>>> import numpy as np
>>> np.set_printoptions(precision=3, suppress=True, linewidth=120, floatmode="fixed")
>>> W0 = np.loadtxt("case11.csv", delimiter=",")
>>> print(W0)
[[ 0.478  0.627 -0.155 -0.789 -0.752 -0.245 -0.749 -0.838]
 [ 0.634  0.629 -0.207 -0.735 -0.591 -0.329 -0.674 -0.711]
 [ 0.030  0.294  0.502 -0.450 -0.240  0.039 -0.692 -0.683]
 [ 0.417  0.264  0.009 -0.974 -0.126 -0.121 -0.795 -0.567]
 [ 0.325  0.307 -0.755  0.167 -0.089 -0.474  0.347  0.309]
 [ 0.161  0.197  0.054  0.265 -0.086  0.014 -0.185 -0.310]
 [-0.276 -0.126  0.358  0.427  0.010  0.314  0.023 -0.085]
 [ 0.230  0.116 -0.258  0.258  0.059 -0.245  0.109  0.104]]
>>> T = np.stack([W0, 2 * W0, W0[::-1]])
>>> print(np.linalg.matrix_rank(T))
[8 8 8]
>>> print(np.einsum("bij,cij->bc", T, T))
[[11.994 23.989 -1.689]
 [23.989 47.977 -3.377]
 [-1.689 -3.377 11.994]]
>>> print((T @ W0.T).shape)
(3, 8, 8)
>>> other = W0 / np.sqrt((W0 ** 2).mean(axis=1, keepdims=True))
>>> print(np.linalg.matrix_rank(W0 - W0.mean(axis=1, keepdims=True)))
7
>>> print(np.allclose(W0, W0.T))
False
>>> print(W0.ravel(order="F"))
[ 0.478  0.634  0.030  0.417  0.325  0.161 -0.276  0.230  0.627  0.629  0.294  0.264  0.307  0.197 -0.126  0.116 -0.155
 -0.207  0.502  0.009 -0.755  0.054  0.358 -0.258 -0.789 -0.735 -0.450 -0.974  0.167  0.265  0.427  0.258 -0.752 -0.591
 -0.240 -0.126 -0.089 -0.086  0.010  0.059 -0.245 -0.329  0.039 -0.121 -0.474  0.014  0.314 -0.245 -0.749 -0.674 -0.692
 -0.795  0.347 -0.185  0.023  0.109 -0.838 -0.711 -0.683 -0.567  0.309 -0.310 -0.085  0.104]
>>> print(W0.reshape(2, -1))
[[ 0.478  0.627 -0.155 -0.789 -0.752 -0.245 -0.749 -0.838  0.634  0.629 -0.207 -0.735 -0.591 -0.329 -0.674 -0.711
   0.030  0.294  0.502 -0.450 -0.240  0.039 -0.692 -0.683  0.417  0.264  0.009 -0.974 -0.126 -0.121 -0.795 -0.567]
 [ 0.325  0.307 -0.755  0.167 -0.089 -0.474  0.347  0.309  0.161  0.197  0.054  0.265 -0.086  0.014 -0.185 -0.310
  -0.276 -0.126  0.358  0.427  0.010  0.314  0.023 -0.085  0.230  0.116 -0.258  0.258  0.059 -0.245  0.109  0.104]]
>>> T = W0.reshape(8, 2, -1)
>>> print(np.einsum("ihd,jhd->hij", T, T).shape)
(2, 8, 8)
>>> print(np.swapaxes(T, 1, 2)[0])
[[ 0.478 -0.752]
 [ 0.627 -0.245]
 [-0.155 -0.749]
 [-0.789 -0.838]]
>>> rng = np.random.default_rng(905)
>>> lab = rng.permutation(8)
>>> other = W0[:, lab] * rng.choice([-1, 1], 8)
>>> print(other)
[[ 0.789  0.627  0.749 -0.155 -0.478  0.245  0.752 -0.838]
 [ 0.735  0.629  0.674 -0.207 -0.634  0.329  0.591 -0.711]
 [ 0.450  0.294  0.692  0.502 -0.030 -0.039  0.240 -0.683]
 [ 0.974  0.264  0.795  0.009 -0.417  0.121  0.126 -0.567]
 [-0.167  0.307 -0.347 -0.755 -0.325  0.474  0.089  0.309]
 [-0.265  0.197  0.185  0.054 -0.161 -0.014  0.086 -0.310]
 [-0.427 -0.126 -0.023  0.358  0.276 -0.314 -0.010 -0.085]
 [-0.258  0.116 -0.109 -0.258 -0.230  0.245 -0.059  0.104]]
>>> left, _, vt = np.linalg.svd(W0.T @ other)
>>> print(np.round(np.linalg.lstsq(W0, other)[0], 3) + 0)
[[ 0.000  0.000  0.000  0.000 -1.000  0.000  0.000  0.000]
 [ 0.000  1.000  0.000  0.000  0.000  0.000  0.000  0.000]
 [ 0.000  0.000  0.000  1.000  0.000  0.000  0.000  0.000]
 [-1.000  0.000  0.000  0.000  0.000  0.000  0.000  0.000]
 [ 0.000  0.000  0.000  0.000  0.000  0.000 -1.000  0.000]
 [ 0.000  0.000  0.000  0.000  0.000 -1.000  0.000  0.000]
 [ 0.000  0.000 -1.000  0.000  0.000  0.000  0.000  0.000]
 [ 0.000  0.000  0.000  0.000  0.000  0.000  0.000  1.000]]
>>> feats = np.loadtxt("x.csv", delimiter=",")
>>> print(feats)
[[ 4.000  2.000 -2.000  3.000]
 [ 2.000  7.000 -4.000  6.000]
 [-2.000 -4.000  7.000 -6.000]
 [ 3.000  6.000 -6.000 12.000]]
>>> other = np.linalg.inv(feats)
>>> print(np.allclose(other, feats.T))
False
>>> print(feats @ other)
[[1.000 0.000 0.000 0.000]
 [0.000 1.000 0.000 0.000]
 [0.000 0.000 1.000 0.000]
 [0.000 0.000 0.000 1.000]]
>>> print(round(float(np.linalg.cond(feats)), 3))
7.0
>>> print(other)
[[ 0.317 -0.032  0.032 -0.048]
 [-0.032  0.270  0.063 -0.095]
 [ 0.032  0.063  0.270  0.095]
 [-0.048 -0.095  0.095  0.190]]
>>> print(round(float(np.linalg.det(feats) * np.linalg.det(other)), 3))
1.0
>>> print((np.abs(other) > 1e-9).astype(int))
[[1 1 1 1]
 [1 1 1 1]
 [1 1 1 1]
 [1 1 1 1]]
>>> print(np.round(np.linalg.slogdet(feats)[0], 3))
1.0
>>> O, evecs = np.linalg.qr(other[:, :1])[0], np.linalg.qr(other[:, 1:])[0]
>>> s = np.linalg.svd(O.T @ evecs, compute_uv=False)
>>> print((s > 0.9).sum())
0
>>> print(round(float(np.linalg.norm(O @ O.T - evecs @ evecs.T, 2)), 3))
1.0
>>> print(s)
[0.844]
>>> print(round(np.linalg.det(feats[::-1]), 3))
567.0
>>> print(np.kron(np.eye(2, dtype=int), feats))
[[ 4.000  2.000 -2.000  3.000  0.000  0.000 -0.000  0.000]
 [ 2.000  7.000 -4.000  6.000  0.000  0.000 -0.000  0.000]
 [-2.000 -4.000  7.000 -6.000 -0.000 -0.000  0.000 -0.000]
 [ 3.000  6.000 -6.000 12.000  0.000  0.000 -0.000  0.000]
 [ 0.000  0.000 -0.000  0.000  4.000  2.000 -2.000  3.000]
 [ 0.000  0.000 -0.000  0.000  2.000  7.000 -4.000  6.000]
 [-0.000 -0.000  0.000 -0.000 -2.000 -4.000  7.000 -6.000]
 [ 0.000  0.000 -0.000  0.000  3.000  6.000 -6.000 12.000]]
>>> print(np.round(np.linalg.det(2 * feats), 3), round(float(np.linalg.det(feats)), 3))
9072.0 567.0
>>> low = np.linalg.cholesky(feats)
>>> print(low)
[[ 2.000  0.000  0.000  0.000]
 [ 1.000  2.449  0.000  0.000]
 [-1.000 -1.225  2.121  0.000]
 [ 1.500  1.837 -1.061  2.291]]
>>> print(round(float(np.prod(np.diag(low)) ** 2), 3), round(float(np.linalg.det(feats)), 3))
567.0 567.0
>>> K = np.loadtxt("test15.csv", delimiter=",")
>>> print(K)
[[  0.292 -20.228  -5.318   6.795   2.213  -3.105 -19.644  12.545]
 [  0.343 -19.899  -5.194   6.577   2.248  -2.946 -19.213  12.276]
 [  0.553 -18.440  -4.655   5.637   2.389  -2.266 -17.335  11.096]
 [  1.029 -13.948  -3.114   3.036   2.625  -0.489 -11.890   7.564]
 [  1.153 -11.713  -2.428   1.942   2.610   0.182  -9.408   5.884]
 [  1.166 -11.304  -2.309   1.758   2.596   0.286  -8.972   5.584]
 [  1.038  -6.404  -1.082   0.086   2.078   0.995  -4.328   2.245]
 [  1.004  -6.045  -1.009   0.009   2.009   1.000  -4.036   2.027]
 [  0.957  -5.599  -0.921  -0.075   1.916   0.995  -3.684   1.763]
 [  0.838  -4.656  -0.750  -0.212   1.693   0.943  -2.981   1.234]
 [  0.650  -3.496  -0.564  -0.292   1.360   0.796  -2.195   0.656]
 [  0.469  -2.565  -0.433  -0.280   1.042   0.609  -1.628   0.272]
 [  0.116  -0.923  -0.208  -0.099   0.374   0.165  -0.692  -0.108]
 [  0.151   0.659   0.343  -0.168  -0.108   0.235   0.962   0.375]
 [  0.355   0.917   0.592  -0.413  -0.031   0.561   1.627   0.626]
 [  1.319   1.461   1.529  -1.661   0.620   2.149   4.099   1.335]
 [  1.536   1.543   1.725  -1.954   0.789   2.513   4.616   1.448]
 [  3.261   2.074   3.223  -4.374   2.225   5.448   8.596   2.071]
 [  5.660   2.740   5.257  -7.897   4.352   9.608  14.059   2.492]
 [  8.210   3.474   7.407 -11.762   6.684  14.091  19.893   2.630]
 [ 12.282   4.742  10.847 -18.097  10.484  21.331  29.306   2.451]]
>>> x = np.array([-2, -1, -2, 1, 0, -3, 1, 2])
>>> a = np.maximum(K @ x, 0)
>>> print(np.tanh(K @ x))
[ 1.000  1.000  1.000  1.000  1.000  1.000  0.999  0.996  0.980  0.729 -0.237 -0.602 -0.373 -0.669 -0.966 -1.000 -1.000
 -1.000 -1.000 -1.000 -1.000]
>>> print(np.maximum(K @ (3 * x), 0))
[155.506 151.063 131.804  77.577  54.065  50.055  11.266   9.243   6.921   2.779   0.000   0.000   0.000   0.000
   0.000   0.000   0.000   0.000   0.000   0.000   0.000]
